% ipython --no-banner

In [1]: import numpy as np

In [2]: from numpy import linalg as LA

In [3]: np.set_printoptions(precision=1, suppress=True, linewidth=160, floatmode="fixed")

In [4]: M = np.load("w.npy")

In [5]: M
Out[5]: 
array([[-2,  0,  0,  0],
       [ 0,  1,  0,  0],
       [ 0,  3,  3,  0],
       [ 2, -2, -1,  2]])

In [6]: np.prod(np.diag(M)), round(float(LA.det(M)), 1)
Out[6]: (np.int64(-12), -12.0)

In [7]: M @ M
Out[7]: 
array([[ 4,  0,  0,  0],
       [ 0,  1,  0,  0],
       [ 0, 12,  9,  0],
       [ 0, -9, -5,  4]])

In [8]: np.sort(LA.eigvals(M))
Out[8]: array([-2.0,  1.0,  2.0,  3.0])

In [9]: proj = np.triu(np.array([[2, 2, 2, 0], [0, 1, 0, 1], [2, 2, 2, 2], [1, 0, 2, 2]]), 1) + np.eye(4)

In [10]: out = proj @ M @ LA.inv(proj)

In [11]: round(LA.det(out), 1)
Out[11]: np.float64(-12.0)

In [12]: data = np.load("x.npy")

In [13]: data
Out[13]: 
array([[-2,  1,  2],
       [-2,  1,  2],
       [-2, -1, -1],
       [-1, -2,  2]])

In [14]: x0 = np.array([-3, 2, -1, 3])

In [15]: (M * x0).sum(axis=1)
Out[15]: array([ 6,  2,  3, -3])

In [16]: M @ x0
Out[16]: array([ 6,  2,  3, -3])

In [17]: np.sign((M @ x0).round(6))
Out[17]: array([ 1,  1,  1, -1])

In [18]: LA.norm(M @ x0) <= LA.norm(M, 2) * LA.norm(x0) + 1e-9
Out[18]: np.True_

In [19]: M * x0
Out[19]: 
array([[ 6,  0,  0,  0],
       [ 0,  2,  0,  0],
       [ 0,  6, -3,  0],
       [-6, -4,  1,  6]])

In [20]: M @ (2 * x0)
Out[20]: array([12,  4,  6, -6])

In [21]: np.einsum("ij,j->i", M, x0)
Out[21]: array([ 6,  2,  3, -3])

In [22]: J = np.load("sample5.npy")

In [23]: J
Out[23]: 
array([[ 3.0,  2.0, -2.0],
       [ 2.0,  0.0, -1.0],
       [-2.0, -1.0,  0.0]])

In [24]: out = np.array([[3, 2], [0, 4]])

In [25]: basis = np.kron(out, J)

In [26]: np.round(LA.norm(basis, 2), 1), np.round(LA.norm(out, 2) * LA.norm(J, 2), 1)
Out[26]: (np.float64(23.8), np.float64(23.8))

In [27]: basis.shape
Out[27]: (6, 6)

In [28]: [round(float(LA.det(J[:i, :i])), 2) + 0 for i in range(1, 4)]
Out[28]: [3.0, -4.0, 5.0]

In [29]: np.all(LA.eigvalsh(J) > 0)
Out[29]: np.False_

In [30]: out = J / np.sqrt((J ** 2).mean(axis=1, keepdims=True))

In [31]: out[0]
Out[31]: array([ 1.3,  0.8, -0.8])

In [32]: LA.norm(out, axis=1)
Out[32]: array([1.7, 1.7, 1.7])

In [33]: ev, V = LA.eigh(J)

In [34]: x0 = np.array([-2, 5, 3])

In [35]: np.abs(J).sum(axis=1).max(), np.abs(ev).max()
Out[35]: (np.float64(7.0), np.float64(5.0))

In [36]: V * np.abs(ev) @ V.T
Out[36]: 
array([[ 3.7,  1.3, -1.3],
       [ 1.3,  1.7, -0.7],
       [-1.3, -0.7,  1.7]])

In [37]: LA.eigvalsh(J[1:, 1:])
Out[37]: array([-1.0,  1.0])

In [38]: V * np.maximum(ev, 0) @ V.T
Out[38]: 
array([[ 3.3,  1.7, -1.7],
       [ 1.7,  0.8, -0.8],
       [-1.7, -0.8,  0.8]])

In [39]: (np.sign(V[:, -1].round(6)) == np.sign(V[0, -1].round(6))).astype(int)
Out[39]: array([1, 1, 0])
